$ ipython --no-banner

In [1]: import numpy as np

In [2]: np.set_printoptions(precision=1, suppress=True, linewidth=200)

In [3]: def rd(a):
   ...:     return np.round(a, 1) + 0
   ...: 

In [4]: J = np.loadtxt("dump.csv", delimiter=",")

In [5]: rd(J)
Out[5]: 
array([[  9.7, -15.7,   7.9, -61.4,  -5.9, -43.5,  35.5,   3.9,   9.8, -61.4,  17.8, -25.8,  17.7,  43.5],
       [  9.2, -15.2,   7.6, -60. ,  -5.8, -42.3,  34.5,   3.6,   9.3, -60. ,  17.3, -25.4,  17.2,  42.3],
       [  6.5, -12.3,   6. , -52.7,  -5.1, -36.2,  29. ,   2. ,   6.7, -52.7,  14.6, -23. ,  14.4,  36.2],
       [  6.3, -12.1,   5.9, -52.3,  -5.1, -35.8,  28.6,   2. ,   6.5, -52.3,  14.4, -22.9,  14.2,  35.8],
       [  6.1, -11.9,   5.8, -51.6,  -5. , -35.3,  28.2,   1.8,   6.3, -51.6,  14.2, -22.6,  13.9,  35.3],
       [  4.6, -10.4,   4.9, -47.6,  -4.6, -32. ,  25.1,   1. ,   4.9, -47.6,  12.7, -21.3,  12.4,  31.9],
       [  4.1,  -9.8,   4.6, -46. ,  -4.4, -30.7,  24. ,   0.8,   4.4, -46. ,  12.1, -20.7,  11.8,  30.6],
       [  4. ,  -9.7,   4.5, -45.8,  -4.4, -30.5,  23.8,   0.7,   4.4, -45.8,  12. , -20.7,  11.7,  30.4],
       [  1.9,  -7.4,   3.2, -39. ,  -3.7, -25.1,  18.9,  -0.5,   2.2, -39. ,   9.5, -18.2,   9.2,  24.9],
       [  0.2,  -5.4,   2. , -32.9,  -3.1, -20.3,  14.7,  -1.4,   0.5, -32.9,   7.3, -16. ,   7. ,  20. ],
       [ -1.5,  -3.4,   0.7, -25.5,  -2.3, -14.9,   9.8,  -2.3,  -1.2, -25.5,   4.8, -13.1,   4.4,  14.3],
       [ -2.1,  -2.6,   0.2, -22.5,  -1.9, -12.7,   7.9,  -2.6,  -1.8, -22.5,   3.7, -11.8,   3.5,  12. ],
       [ -2.4,  -2.2,  -0.1, -20.6,  -1.7, -11.3,   6.7,  -2.8,  -2.2, -20.6,   3.1, -11. ,   2.9,  10.6],
       [ -2.6,  -1.8,  -0.4, -18.6,  -1.5, -10. ,   5.6,  -2.9,  -2.5, -18.6,   2.4, -10.1,   2.3,   9.2],
       [ -2.8,  -1.6,  -0.6, -17.3,  -1.4,  -9.1,   4.8,  -2.9,  -2.7, -17.3,   2. ,  -9.5,   1.9,   8.3],
       [ -3. ,  -0.9,  -1.1, -13.2,  -0.9,  -6.5,   2.6,  -3. ,  -3.1, -13.2,   0.8,  -7.6,   0.8,   5.5],
       [ -2.9,  -0.4,  -1.4,  -8.8,  -0.4,  -3.9,   0.6,  -2.8,  -3.1,  -8.8,  -0.4,  -5.4,  -0.2,   2.7],
       [ -2.8,  -0.4,  -1.5,  -7.9,  -0.3,  -3.4,   0.2,  -2.7,  -3. ,  -7.9,  -0.6,  -4.9,  -0.3,   2.2],
       [ -2.6,  -0.3,  -1.5,  -6.5,  -0.2,  -2.7,  -0.2,  -2.5,  -2.9,  -6.5,  -0.8,  -4.1,  -0.5,   1.5],
       [ -2.3,  -0.3,  -1.5,  -5.3,  -0.1,  -2.1,  -0.5,  -2.3,  -2.6,  -5.3,  -1. ,  -3.4,  -0.7,   0.9],
       [ -1.2,  -0.3,  -1. ,  -2.2,   0.1,  -0.8,  -0.8,  -1.3,  -1.6,  -2.2,  -1. ,  -1.4,  -0.7,  -0.1],
       [ -1. ,  -0.3,  -0.9,  -1.7,   0.1,  -0.6,  -0.8,  -1.1,  -1.3,  -1.7,  -1. ,  -1.1,  -0.6,  -0.2],
       [ -0.5,  -0.2,  -0.5,  -0.8,   0.1,  -0.3,  -0.5,  -0.6,  -0.7,  -0.8,  -0.6,  -0.5,  -0.4,  -0.2],
       [  0. ,   0. ,   0. ,   0. ,   0. ,   0. ,   0. ,   0. ,   0. ,   0. ,   0. ,   0. ,   0. ,   0. ],
       [  0. ,   0. ,   0. ,   0. ,   0. ,   0. ,   0. ,   0. ,   0. ,   0. ,   0. ,   0. ,   0. ,   0. ],
       [  0. ,   0. ,   0.1,   0.1,   0. ,   0. ,   0.1,   0.1,   0.1,   0.1,   0.1,   0. ,   0. ,   0. ],
       [  0.4,   1.3,   1.5,   1.2,  -0.5,   0.8,   1.5,   1.1,   1.4,   1.2,   2.1,   0.4,   1.1,   0.9],
       [  0.4,   1.5,   1.6,   1.3,  -0.6,   0.9,   1.6,   1.2,   1.5,   1.3,   2.3,   0.4,   1.2,   1. ],
       [  0.3,   1.9,   1.9,   1.5,  -0.7,   1.2,   1.9,   1.3,   1.7,   1.5,   2.8,   0.4,   1.4,   1.2],
       [  0.2,   2.1,   2. ,   1.5,  -0.8,   1.2,   1.9,   1.4,   1.7,   1.5,   2.9,   0.4,   1.5,   1.3],
       [  0.2,   2.3,   2.1,   1.6,  -0.9,   1.4,   2. ,   1.4,   1.8,   1.6,   3.2,   0.3,   1.6,   1.3],
       [ -0.1,   3.1,   2.5,   1.8,  -1.1,   1.8,   2.4,   1.5,   1.9,   1.8,   3.9,   0.2,   1.9,   1.6],
       [ -0.5,   4. ,   2.9,   2.1,  -1.3,   2.3,   2.6,   1.6,   2. ,   2.1,   4.7,   0. ,   2.1,   1.8],
       [ -0.7,   4.3,   3.1,   2.2,  -1.4,   2.5,   2.7,   1.6,   2. ,   2.2,   4.9,  -0.1,   2.2,   1.8],
       [ -1.2,   5.2,   3.4,   2.4,  -1.7,   3.1,   2.9,   1.6,   2. ,   2.4,   5.6,  -0.3,   2.4,   2. ],
       [ -1.4,   5.4,   3.5,   2.5,  -1.7,   3.3,   2.9,   1.6,   2. ,   2.5,   5.8,  -0.4,   2.4,   2. ],
       [ -2.7,   7.6,   4.2,   3.1,  -2.3,   4.7,   3.1,   1.5,   1.7,   3.1,   7.2,  -1. ,   2.8,   2.1],
       [ -2.8,   7.7,   4.2,   3.1,  -2.3,   4.7,   3.1,   1.5,   1.7,   3.1,   7.2,  -1. ,   2.8,   2.1],
       [ -3.7,   9.2,   4.6,   3.5,  -2.6,   5.7,   3.1,   1.3,   1.4,   3.5,   8. ,  -1.5,   2.9,   2.1],
       [ -3.7,   9.2,   4.6,   3.5,  -2.6,   5.7,   3.1,   1.3,   1.4,   3.5,   8.1,  -1.5,   2.9,   2.1],
       [ -4.1,   9.7,   4.7,   3.6,  -2.7,   6.1,   3.1,   1.2,   1.3,   3.6,   8.4,  -1.6,   2.9,   2.1],
       [ -5. ,  10.9,   5. ,   4. ,  -3. ,   7. ,   3. ,   1. ,   1. ,   4. ,   9. ,  -2. ,   3. ,   2. ],
       [-10.3,  18.1,   6.2,   6.2,  -4.4,  12.2,   1.9,  -0.5,  -1.2,   6.2,  12.1,  -4.1,   3. ,   0.9],
       [-17.2,  26.7,   7. ,   9.4,  -5.8,  19.1,  -0.4,  -2.7,  -4.5,   9.4,  15.1,  -6.5,   2.4,  -1.2],
       [-17.5,  27.1,   7.1,   9.5,  -5.9,  19.4,  -0.5,  -2.8,  -4.6,   9.5,  15.2,  -6.6,   2.3,  -1.3],
       [-19.2,  29.3,   7.2,  10.3,  -6.2,  21.1,  -1.2,  -3.4,  -5.5,  10.3,  15.8,  -7.2,   2.1,  -2. ],
       [-22.6,  33.3,   7.5,  12. ,  -6.9,  24.5,  -2.6,  -4.6,  -7.3,  12. ,  17. ,  -8.3,   1.6,  -3.3],
       [-32.2,  44.7,   7.9,  16.8,  -8.5,  34.1,  -7.1,  -8.2, -12.5,  16.8,  19.7, -11.2,   0. ,  -7.4],
       [-37. ,  50.3,   8. ,  19.3,  -9.3,  39. ,  -9.4, -10.1, -15.2,  19.3,  20.9, -12.6,  -1. ,  -9.6]])

In [6]: # looks like rank 3

In [7]: D = np.linalg.norm(J[:, None] - J[None], axis=-1)

In [8]: (D + 1e9 * np.eye(49)).round(6).argmin(axis=1)
Out[8]: 
array([ 1,  0,  3,  2,  3,  6,  7,  6,  9,  8, 11, 12, 11, 14, 13, 14, 17, 16, 19, 18, 21, 20, 21, 24, 23, 24, 27, 26, 29, 28, 29, 30, 33, 32, 35, 34, 37, 36, 39, 38, 39, 40, 41, 44, 43, 44, 45, 48,
       47])

In [9]: np.unravel_index(D.round(6).argmax(), D.shape)
Out[9]: (np.int64(0), np.int64(48))

In [10]: np.flatnonzero(D[19] < D.mean() / 2)
Out[10]: array([13, 14, 15, 16, 17, 18, 19, 20, 21, 22, 23, 24, 25, 26, 27, 28, 29, 30, 31, 32, 33, 34, 35, 36, 37, 38, 39, 40, 41])

In [11]: D[19].round(6).argsort(kind="stable")[:4]
Out[11]: array([19, 18, 17, 20])
